>>> import numpy as np
>>> np.set_printoptions(precision=3, suppress=True, linewidth=200)
>>> def rd(a):
...     return np.round(a, 3) + 0
... 
>>> A = np.load("sample16.npy")
>>> A
array([[ 41, -15,  36,   8],
       [-15,  26, -16, -10],
       [ 36, -16,  32,   8],
       [  8, -10,   8,   4]])
>>> # equal to its transpose
>>> rank = np.linalg.matrix_rank(A)
>>> rank
np.int64(2)
>>> ns = np.linalg.svd(A)[2][rank:].T
>>> [int(np.linalg.matrix_rank(A[:, :j + 1])) for j in range(4)]
[1, 2, 2, 2]
>>> ns.shape
(4, 2)
>>> ev, evecs = np.linalg.eigh(A)
>>> vec = np.array([9, 9, 3, -9])
>>> (np.sign(evecs[:, -1].round(6)) == np.sign(evecs[0, -1].round(6))).astype(int)
array([1, 0, 1, 1])
>>> rd(evecs * np.maximum(ev, 0) @ evecs.T)
array([[ 41., -15.,  36.,   8.],
       [-15.,  26., -16., -10.],
       [ 36., -16.,  32.,   8.],
       [  8., -10.,   8.,   4.]])
>>> ev, evecs = np.linalg.eigh(A)
>>> (ev > 1e-8).sum(), (ev < -1e-8).sum()
(np.int64(2), np.int64(0))
>>> print(rd(evecs.T @ A @ evecs))
[[ 0.     0.     0.     0.   ]
 [ 0.     0.     0.     0.   ]
 [ 0.     0.    19.077  0.   ]
 [ 0.     0.     0.    83.923]]
>>> rd(evecs.T @ evecs)
array([[1., 0., 0., 0.],
       [0., 1., 0., 0.],
       [0., 0., 1., 0.],
       [0., 0., 0., 1.]])
>>> rd(np.abs(evecs[:, -1]))
array([0.676, 0.374, 0.611, 0.176])
>>> np.abs(evecs[:, -1]).round(6).argmax()
np.int64(0)
>>> rd(ev)
array([ 0.   ,  0.   , 19.077, 83.923])
>>> rd(np.linalg.eigvalsh(A + 5 * np.eye(4)))
array([ 5.   ,  5.   , 24.077, 88.923])
>>> rd(evecs @ np.diag(ev) @ evecs.T)
array([[ 41., -15.,  36.,   8.],
       [-15.,  26., -16., -10.],
       [ 36., -16.,  32.,   8.],
       [  8., -10.,   8.,   4.]])
